$ python -q
>>> import numpy as np
>>> from numpy import linalg as LA
>>> np.set_printoptions(precision=2, suppress=True, linewidth=120)
>>> data = np.load("out2.npy")
>>> data.round(2) + 0
array([[ 0.6 , -0.12,  0.05,  0.  , -0.07,  0.47],
       [-0.12,  0.45, -0.01, -0.07, -0.47, -0.05],
       [ 0.05, -0.01,  0.  ,  0.  , -0.01,  0.04],
       [ 0.  , -0.07,  0.  ,  0.01,  0.08, -0.01],
       [-0.07, -0.47, -0.01,  0.08,  0.57, -0.1 ],
       [ 0.47, -0.05,  0.04, -0.01, -0.1 ,  0.36]])
>>> rk = LA.matrix_rank(data)
>>> rk
np.int64(2)
>>> null = LA.svd(data)[2][rk:].T
>>> [int(LA.matrix_rank(data[:i])) for i in range(1, len(data) + 1)]
[1, 2, 2, 2, 2, 2]
>>> np.round(null @ null.T, 2) + 0
array([[ 0.4 ,  0.12, -0.05,  0.  ,  0.07, -0.47],
       [ 0.12,  0.55,  0.01,  0.07,  0.47,  0.05],
       [-0.05,  0.01,  1.  ,  0.  ,  0.01, -0.04],
       [ 0.  ,  0.07,  0.  ,  0.99, -0.08,  0.01],
       [ 0.07,  0.47,  0.01, -0.08,  0.43,  0.1 ],
       [-0.47,  0.05, -0.04,  0.01,  0.1 ,  0.64]])
>>> np.allclose(data @ null, 0)
True
>>> m1 = np.loadtxt("layer8.csv", delimiter=",")
>>> m1
array([[ 0.26, -0.06,  0.15,  0.07, -0.03, -0.34,  0.21],
       [-0.06,  0.18, -0.25, -0.03,  0.2 ,  0.08,  0.19],
       [ 0.15, -0.25,  0.37,  0.06, -0.27, -0.2 , -0.18],
       [ 0.07, -0.03,  0.06,  0.02, -0.02, -0.09,  0.04],
       [-0.03,  0.2 , -0.27, -0.02,  0.22,  0.05,  0.25],
       [-0.34,  0.08, -0.2 , -0.09,  0.05,  0.44, -0.27],
       [ 0.21,  0.19, -0.18,  0.04,  0.25, -0.27,  0.51]])
>>> np.count_nonzero(m1)
np.int64(49)
>>> np.unravel_index(np.abs(m1).argmax(), m1.shape)
(np.int64(6), np.int64(6))
>>> m1.sum(axis=1)
array([ 0.27,  0.31, -0.32,  0.04,  0.39, -0.34,  0.74])
>>> m1.shape
(7, 7)
>>> x = np.array([-1, -2, -2, 3, 1, -1, -3])
>>> np.eye(7) - m1
array([[ 0.74,  0.06, -0.15, -0.07,  0.03,  0.34, -0.21],
       [ 0.06,  0.82,  0.25,  0.03, -0.2 , -0.08, -0.19],
       [-0.15,  0.25,  0.63, -0.06,  0.27,  0.2 ,  0.18],
       [-0.07,  0.03, -0.06,  0.98,  0.02,  0.09, -0.04],
       [ 0.03, -0.2 ,  0.27,  0.02,  0.78, -0.05, -0.25],
       [ 0.34, -0.08,  0.2 ,  0.09, -0.05,  0.56,  0.27],
       [-0.21, -0.19,  0.18, -0.04, -0.25,  0.27,  0.49]])
>>> LA.eigvalsh(2 * m1 - np.eye(7))
array([-1., -1., -1., -1., -1.,  1.,  1.])
>>> np.round(np.trace(m1), 2)
np.float64(2.0)
>>> m1 @ m1 @ x
array([-0.56, -0.34,  0.27, -0.12, -0.47,  0.72, -1.13])
>>> round(float((x - m1 @ x) @ (m1 @ x)), 2)
-0.0
>>> m1 @ x
array([-0.56, -0.34,  0.27, -0.12, -0.47,  0.72, -1.13])
